In [1]: import numpy as np

In [2]: import numpy.linalg as la

In [3]: np.set_printoptions(precision=2, suppress=True, linewidth=100)

In [4]: E = np.loadtxt("a.csv", delimiter=",")

In [5]: E
Out[5]: 
array([[ 0.,  0.,  0.,  0.,  0., -2., -4.,  2.],
       [ 0., -2., -2.,  0.,  0.,  0.,  0.,  0.],
       [ 0.,  0.,  5.,  0.,  0.,  0.,  0.,  0.],
       [ 0.,  0.,  0.,  4., -4.,  0.,  0.,  0.],
       [ 0.,  0.,  0., -2.,  2.,  0.,  0.,  0.],
       [ 4.,  0.,  0.,  0.,  0., -5., -2.,  2.],
       [-1.,  0.,  0.,  0.,  0.,  4.,  0.,  1.],
       [ 5.,  0.,  0.,  0.,  0., -2.,  2.,  4.]])

In [6]: # null space of dimension 1

In [7]: np.unique(E.round(6), axis=0).shape
Out[7]: (8, 8)

In [8]: round(np.trace(la.pinv(E) @ E), 2)
Out[8]: np.float64(7.0)

In [9]: la.lstsq(E[:-1].T, E[-1])[2]
Out[9]: np.int32(6)

In [10]: np.allclose(E[:-1].T @ la.lstsq(E[:-1].T, E[-1])[0], E[-1])
Out[10]: False

In [11]: np.abs(np.diag(la.qr(E)[1])) > 1e-9
Out[11]: array([ True,  True,  True,  True, False,  True,  True,  True])

In [12]: U, sigma, vt = la.svd(E, full_matrices=False)

In [13]: np.round(U.T @ U, 2) + 0
Out[13]: 
array([[1., 0., 0., 0., 0., 0., 0., 0.],
       [0., 1., 0., 0., 0., 0., 0., 0.],
       [0., 0., 1., 0., 0., 0., 0., 0.],
       [0., 0., 0., 1., 0., 0., 0., 0.],
       [0., 0., 0., 0., 1., 0., 0., 0.],
       [0., 0., 0., 0., 0., 1., 0., 0.],
       [0., 0., 0., 0., 0., 0., 1., 0.],
       [0., 0., 0., 0., 0., 0., 0., 1.]])

In [14]: np.round(vt @ vt.T, 2) + 0
Out[14]: 
array([[1., 0., 0., 0., 0., 0., 0., 0.],
       [0., 1., 0., 0., 0., 0., 0., 0.],
       [0., 0., 1., 0., 0., 0., 0., 0.],
       [0., 0., 0., 1., 0., 0., 0., 0.],
       [0., 0., 0., 0., 1., 0., 0., 0.],
       [0., 0., 0., 0., 0., 1., 0., 0.],
       [0., 0., 0., 0., 0., 0., 1., 0.],
       [0., 0., 0., 0., 0., 0., 0., 1.]])

In [15]: np.allclose(U * sigma @ vt, E)
Out[15]: True

In [16]: np.round(np.sqrt((sigma ** 2).sum()), 2), np.round(la.norm(E), 2)
Out[16]: (np.float64(14.59), np.float64(14.59))

In [17]: np.cumsum(sigma ** 2) / np.sum(sigma ** 2)
Out[17]: array([0.45, 0.64, 0.78, 0.92, 0.98, 1.  , 1.  , 1.  ])

In [18]: np.round(U.T @ E @ vt.T, 2) + 0
Out[18]: 
array([[9.77, 0.  , 0.  , 0.  , 0.  , 0.  , 0.  , 0.  ],
       [0.  , 6.32, 0.  , 0.  , 0.  , 0.  , 0.  , 0.  ],
       [0.  , 0.  , 5.51, 0.  , 0.  , 0.  , 0.  , 0.  ],
       [0.  , 0.  , 0.  , 5.44, 0.  , 0.  , 0.  , 0.  ],
       [0.  , 0.  , 0.  , 0.  , 3.7 , 0.  , 0.  , 0.  ],
       [0.  , 0.  , 0.  , 0.  , 0.  , 1.84, 0.  , 0.  ],
       [0.  , 0.  , 0.  , 0.  , 0.  , 0.  , 0.7 , 0.  ],
       [0.  , 0.  , 0.  , 0.  , 0.  , 0.  , 0.  , 0.  ]])

In [19]: U.shape, sigma.shape, vt.shape
Out[19]: ((8, 8), (8,), (8, 8))

In [20]: K = np.loadtxt("dump.csv", delimiter=",")

In [21]: K
Out[21]: 
array([[ 1.,  2.,  3.,  0.,  3.,  3.,  1.,  1.],
       [ 2.,  8.,  7.,  6.,  9.,  5., 10.,  1.],
       [ 1.,  2.,  0.,  0.,  1.,  1.,  3.,  0.],
       [ 0.,  1.,  1.,  3.,  2.,  1.,  3.,  0.],
       [ 1.,  2.,  0.,  1.,  2.,  1.,  2.,  3.],
       [ 0.,  0.,  0.,  0.,  0.,  0.,  0.,  0.],
       [ 6.,  9.,  3.,  1.,  9.,  7.,  8.,  7.],
       [ 6.,  9.,  3.,  1.,  9.,  7.,  8.,  7.],
       [ 4.,  5.,  3.,  0.,  6.,  5.,  3.,  4.],
       [ 3.,  2.,  2.,  3.,  2.,  3.,  5.,  3.],
       [ 4.,  5.,  0.,  0.,  4.,  3.,  6.,  3.],
       [ 3.,  3.,  0.,  0.,  3.,  2.,  3.,  3.],
       [ 1.,  5.,  3.,  4.,  5.,  1.,  5.,  3.],
       [ 0.,  1.,  1.,  3.,  2.,  1.,  3.,  0.],
       [ 3.,  4.,  1.,  3.,  5.,  3.,  6.,  3.],
       [ 0.,  0.,  0.,  0.,  0.,  0.,  0.,  0.],
       [ 3.,  3.,  0.,  0.,  3.,  2.,  3.,  3.],
       [ 3.,  6.,  3.,  1.,  6.,  5.,  6.,  4.],
       [ 4.,  7.,  5.,  7.,  7.,  4., 10.,  6.],
       [ 1.,  2.,  3.,  0.,  3.,  3.,  1.,  1.],
       [ 3.,  3.,  0.,  0.,  3.,  2.,  3.,  3.],
       [ 2.,  4.,  6.,  0.,  6.,  6.,  1.,  2.],
       [ 3.,  6.,  6.,  1.,  8.,  7.,  3.,  5.],
       [ 1.,  5.,  3.,  3.,  4.,  1.,  6.,  0.],
       [ 2.,  7.,  6.,  4.,  8.,  4.,  5.,  4.],
       [ 2.,  1.,  3.,  6.,  3.,  3.,  5.,  3.],
       [ 1.,  2.,  3.,  0.,  3.,  3.,  0.,  1.],
       [ 1.,  5.,  6.,  3.,  6.,  3.,  4.,  1.],
       [ 3.,  2.,  5.,  3.,  4.,  5.,  3.,  4.],
       [ 6.,  6.,  3.,  6.,  7.,  6., 11.,  6.],
       [ 0.,  3.,  3.,  3.,  3.,  0.,  3.,  0.],
       [ 4.,  7.,  8.,  7.,  9.,  6.,  7.,  7.]])

In [22]: # row 7 repeats row 6

In [23]: proj = K @ la.solve(K.T @ K, K.T)

In [24]: np.round(proj @ K[:, 7], 2) + 0
Out[24]: 
array([1., 1., 0., 0., 3., 0., 7., 7., 4., 3., 3., 3., 3., 0., 3., 0., 3., 4., 6., 1., 3., 2., 5.,
       0., 4., 3., 1., 1., 4., 6., 0., 7.])

In [25]: np.round(la.eigvalsh(proj), 2) + 0
Out[25]: 
array([0., 0., 0., 0., 0., 0., 0., 0., 0., 0., 0., 0., 0., 0., 0., 0., 0., 0., 0., 0., 0., 0., 0.,
       0., 1., 1., 1., 1., 1., 1., 1., 1.])

In [26]: np.allclose(proj @ proj, proj)
Out[26]: True

In [27]: X = np.load("arr.npy")

In [28]: X
Out[28]: 
array([[ 2,  1,  6, -4, -1,  5],
       [-3, -5, -5,  4,  1,  4],
       [-6,  0, -9, -3, -8,  2],
       [-3, -5, -3, -2,  9, -2],
       [-6,  7, -4, -6, -6,  1],
       [-7, -8, -9,  1,  2, -3],
       [-3, -7, -7, -2, -9,  9],
       [-9, -5,  0, -6, -1, -6]])

In [29]: q, Rm = la.qr(X)

In [30]: np.trace(q @ q.T)
Out[30]: np.float64(6.0)

In [31]: np.round(q @ Rm, 2) + 0
Out[31]: 
array([[ 2.,  1.,  6., -4., -1.,  5.],
       [-3., -5., -5.,  4.,  1.,  4.],
       [-6.,  0., -9., -3., -8.,  2.],
       [-3., -5., -3., -2.,  9., -2.],
       [-6.,  7., -4., -6., -6.,  1.],
       [-7., -8., -9.,  1.,  2., -3.],
       [-3., -7., -7., -2., -9.,  9.],
       [-9., -5.,  0., -6., -1., -6.]])

In [32]: np.round(q.T @ q, 2) + 0
Out[32]: 
array([[1., 0., 0., 0., 0., 0.],
       [0., 1., 0., 0., 0., 0.],
       [0., 0., 1., 0., 0., 0.],
       [0., 0., 0., 1., 0., 0.],
       [0., 0., 0., 0., 1., 0.],
       [0., 0., 0., 0., 0., 1.]])

In [33]: np.abs(np.diag(Rm))
Out[33]: array([15.26, 13.57, 10.88,  6.67, 12.05,  7.48])

In [34]: q.shape, Rm.shape
Out[34]: ((8, 6), (6, 6))

In [35]: B = X / np.sqrt((X ** 2).mean(axis=1, keepdims=True))

In [36]: la.matrix_rank(B) == la.matrix_rank(X)
Out[36]: np.True_

In [37]: B = np.c_[X[:, :4] @ np.array([[0, 0, 2, 1], [3, 0, 1, 1], [1, 3, 1, 1], [0, 3, 2, 0]]), np.array([-3, -2, 0, 1, 2, -2, 3, 3])]

In [38]: B
Out[38]: 
array([[  9,   6,   3,   9,  -3],
       [-20,  -3,  -8, -13,  -2],
       [ -9, -36, -27, -15,   0],
       [-18, -15, -18, -11,   1],
       [ 17, -30, -21,  -3,   2],
       [-33, -24, -29, -24,  -2],
       [-28, -27, -24, -17,   3],
       [-15, -18, -35, -14,   3]])

In [39]: la.matrix_rank(np.c_[X, B])
Out[39]: np.int64(7)

In [40]: la.matrix_rank(B)
Out[40]: np.int64(5)

In [41]: la.norm(la.qr(X)[0].T @ B, axis=0) ** 2 / ((B ** 2).sum(axis=0) + 1e-12)
Out[41]: array([1.  , 1.  , 1.  , 1.  , 0.41])

In [42]: m1 = np.loadtxt("block16.csv", delimiter=",")

In [43]: m1
Out[43]: 
array([[  66.,   10.,  -22.,    4.,  -59.,    3.,  -88.,  -39.,    4.,  -57.],
       [  10.,  159.,  -38.,  133.,  -36.,  117.,  -21.,   97.,  -41.,    6.],
       [ -22.,  -38.,   20.,  -30.,   10.,  -30.,   28.,  -14.,   24.,   -2.],
       [   4.,  133.,  -30.,  124.,    9.,  102.,  -25.,   68.,  -62.,   10.],
       [ -59.,  -36.,   10.,    9.,  215.,    0.,   51.,  -16., -132.,  112.],
       [   3.,  117.,  -30.,  102.,    0.,   90.,  -12.,   72.,  -51.,   21.],
       [ -88.,  -21.,   28.,  -25.,   51.,  -12.,  133.,   66.,   17.,   83.],
       [ -39.,   97.,  -14.,   68.,  -16.,   72.,   66.,  114.,   -7.,   55.],
       [   4.,  -41.,   24.,  -62., -132.,  -51.,   17.,   -7.,  130.,  -71.],
       [ -57.,    6.,   -2.,   10.,  112.,   21.,   83.,   55.,  -71.,  114.]])

In [44]: np.argsort(-la.norm(m1, axis=0).round(6), kind="stable")[:3]
Out[44]: array([4, 1, 3])

In [45]: la.cond(m1) > 100
Out[45]: np.True_

In [46]: round(float(la.norm(m1, 2) / la.norm(m1)), 2)
Out[46]: 0.71

In [47]: evals, vecs = la.eigh(m1)

In [48]: np.abs(vecs[:, -1]).round(6).argmax()
Out[48]: np.int64(1)

In [49]: np.round(la.eigvalsh(m1 @ m1), 2) + 0
Out[49]: 
array([     0.  ,      0.  ,      0.  ,      0.  ,      0.  ,      0.  ,   1643.27,  57507.16,
       166007.97, 227734.6 ])

In [50]: np.abs(vecs[:, -1])
Out[50]: array([0.12, 0.44, 0.1 , 0.42, 0.29, 0.38, 0.12, 0.35, 0.37, 0.3 ])

In [51]: np.round(vecs @ np.diag(evals) @ vecs.T, 2) + 0
Out[51]: 
array([[  66.,   10.,  -22.,    4.,  -59.,    3.,  -88.,  -39.,    4.,  -57.],
       [  10.,  159.,  -38.,  133.,  -36.,  117.,  -21.,   97.,  -41.,    6.],
       [ -22.,  -38.,   20.,  -30.,   10.,  -30.,   28.,  -14.,   24.,   -2.],
       [   4.,  133.,  -30.,  124.,    9.,  102.,  -25.,   68.,  -62.,   10.],
       [ -59.,  -36.,   10.,    9.,  215.,    0.,   51.,  -16., -132.,  112.],
       [   3.,  117.,  -30.,  102.,    0.,   90.,  -12.,   72.,  -51.,   21.],
       [ -88.,  -21.,   28.,  -25.,   51.,  -12.,  133.,   66.,   17.,   83.],
       [ -39.,   97.,  -14.,   68.,  -16.,   72.,   66.,  114.,   -7.,   55.],
       [   4.,  -41.,   24.,  -62., -132.,  -51.,   17.,   -7.,  130.,  -71.],
       [ -57.,    6.,   -2.,   10.,  112.,   21.,   83.,   55.,  -71.,  114.]])

In [52]: np.round(np.sort(np.abs(la.eigvals(m1))), 2) + 0
Out[52]: array([  0.  ,   0.  ,   0.  ,   0.  ,   0.  ,   0.  ,  40.54, 239.81, 407.44, 477.22])

In [53]: np.allclose(m1 @ m1.T, m1.T @ m1)
Out[53]: True

In [54]: def softmax(z):
    ...:     e = np.exp(z - z.max(axis=-1, keepdims=True))
    ...:     return e / e.sum(axis=-1, keepdims=True)
    ...: 

In [55]: np.round(softmax(m1[2]), 2) + 0
Out[55]: array([0.  , 0.  , 0.  , 0.  , 0.  , 0.  , 0.98, 0.  , 0.02, 0.  ])

In [56]: softmax(m1).sum(axis=1)
Out[56]: array([1., 1., 1., 1., 1., 1., 1., 1., 1., 1.])

In [57]: att = m1 @ m1.T / np.sqrt(10)

In [58]: np.round(softmax(att), 2) + 0
Out[58]: 
array([[1., 0., 0., 0., 0., 0., 0., 0., 0., 0.],
       [0., 1., 0., 0., 0., 0., 0., 0., 0., 0.],
       [0., 0., 0., 0., 0., 0., 1., 0., 0., 0.],
       [0., 1., 0., 0., 0., 0., 0., 0., 0., 0.],
       [0., 0., 0., 0., 1., 0., 0., 0., 0., 0.],
       [0., 1., 0., 0., 0., 0., 0., 0., 0., 0.],
       [0., 0., 0., 0., 0., 0., 1., 0., 0., 0.],
       [0., 1., 0., 0., 0., 0., 0., 0., 0., 0.],
       [0., 0., 0., 0., 0., 0., 0., 0., 1., 0.],
       [0., 0., 0., 0., 1., 0., 0., 0., 0., 0.]])

In [59]: np.round(softmax(att + np.triu(np.full(att.shape, -np.inf), 1)), 2) + 0
Out[59]: 
array([[1., 0., 0., 0., 0., 0., 0., 0., 0., 0.],
       [0., 1., 0., 0., 0., 0., 0., 0., 0., 0.],
       [0., 0., 1., 0., 0., 0., 0., 0., 0., 0.],
       [0., 1., 0., 0., 0., 0., 0., 0., 0., 0.],
       [0., 0., 0., 0., 1., 0., 0., 0., 0., 0.],
       [0., 1., 0., 0., 0., 0., 0., 0., 0., 0.],
       [0., 0., 0., 0., 0., 0., 1., 0., 0., 0.],
       [0., 1., 0., 0., 0., 0., 0., 0., 0., 0.],
       [0., 0., 0., 0., 0., 0., 0., 0., 1., 0.],
       [0., 0., 0., 0., 1., 0., 0., 0., 0., 0.]])

In [60]: mat = np.load("mat.npy")

In [61]: mat
Out[61]: 
array([[ 1, -1, -1,  1, -1,  1,  1, -1],
       [ 1,  1, -1, -1, -1, -1,  1,  1],
       [ 1,  1,  1,  1,  1,  1,  1,  1],
       [ 1, -1, -1,  1,  1, -1, -1,  1],
       [ 1, -1,  1, -1, -1,  1, -1,  1],
       [ 1,  1,  1,  1, -1, -1, -1, -1],
       [ 1,  1, -1, -1,  1,  1, -1, -1],
       [ 1, -1,  1, -1,  1, -1,  1, -1]])

In [62]: G = mat.T @ mat

In [63]: np.diag(G)
Out[63]: array([8, 8, 8, 8, 8, 8, 8, 8])

In [64]: (mat @ mat.T).shape
Out[64]: (8, 8)

In [65]: np.trace(G), (mat ** 2).sum()
Out[65]: (np.int64(64), np.int64(64))

In [66]: la.eigvalsh(G)[::-1]
Out[66]: array([8., 8., 8., 8., 8., 8., 8., 8.])

In [67]: la.svd(mat, compute_uv=False) ** 2
Out[67]: array([8., 8., 8., 8., 8., 8., 8., 8.])

In [68]: J = np.load("test10.npy")

In [69]: J
Out[69]: 
array([[ -8.04,   0.53,  -4.13,  15.79],
       [ -3.52,  -1.11,  -1.59,   9.92],
       [ -4.98,   8.27,  -4.69,   4.65],
       [ -1.35,  -9.44,   3.04,   8.26],
       [  1.92,   2.97,   2.09, -11.04],
       [  1.32,  -0.1 ,  -1.19,  -1.1 ],
       [  9.05,   4.9 ,   6.71, -25.4 ],
       [  2.15,  -1.39,   2.71,  -6.69],
       [ -3.31,   3.63,  -1.91,   2.81],
       [ -2.91,   6.28,  -0.64,   0.26]])

In [70]: basis = K[[16, 25]].astype(float)

In [71]: for _ in range(7):
    ...:     idx = la.norm(K[:, None] - basis, axis=-1).argmin(axis=1)
    ...:     basis = np.array([K[idx == j].mean(axis=0) for j in range(2)])
    ...: 

In [72]: idx
Out[72]: 
array([0, 1, 0, 0, 0, 0, 1, 1, 0, 0, 0, 0, 0, 0, 0, 0, 0, 1, 1, 0, 0, 0, 1, 0, 1, 0, 0, 0, 0, 1, 0,
       1])

In [73]: basis
Out[73]: 
array([[1.65, 2.7 , 2.  , 1.52, 3.17, 2.26, 3.  , 1.78],
       [4.  , 7.22, 4.89, 3.78, 8.  , 5.67, 7.56, 5.22]])

In [74]: np.abs(basis[1] - basis[0]).argmax()
Out[74]: np.int64(4)

In [75]: rng = np.random.default_rng(10112)

In [76]: idx = rng.permutation(4)

In [77]: B = J[:, idx] * rng.choice([-1, 1], 4)

In [78]: B
Out[78]: 
array([[-15.79,   0.53,   4.13,  -8.04],
       [ -9.92,  -1.11,   1.59,  -3.52],
       [ -4.65,   8.27,   4.69,  -4.98],
       [ -8.26,  -9.44,  -3.04,  -1.35],
       [ 11.04,   2.97,  -2.09,   1.92],
       [  1.1 ,  -0.1 ,   1.19,   1.32],
       [ 25.4 ,   4.9 ,  -6.71,   9.05],
       [  6.69,  -1.39,  -2.71,   2.15],
       [ -2.81,   3.63,   1.91,  -3.31],
       [ -0.26,   6.28,   0.64,  -2.91]])

In [79]: U, _, vt = la.svd(J.T @ B)

In [80]: np.round(U @ vt, 2) + 0
Out[80]: 
array([[ 0.,  0.,  0.,  1.],
       [ 0.,  1.,  0.,  0.],
       [ 0.,  0., -1.,  0.],
       [-1.,  0.,  0.,  0.]])

In [81]: np.round(la.lstsq(J, B)[0], 2) + 0
Out[81]: 
array([[ 0.,  0.,  0.,  1.],
       [ 0.,  1.,  0.,  0.],
       [ 0.,  0., -1.,  0.],
       [-1.,  0.,  0.,  0.]])
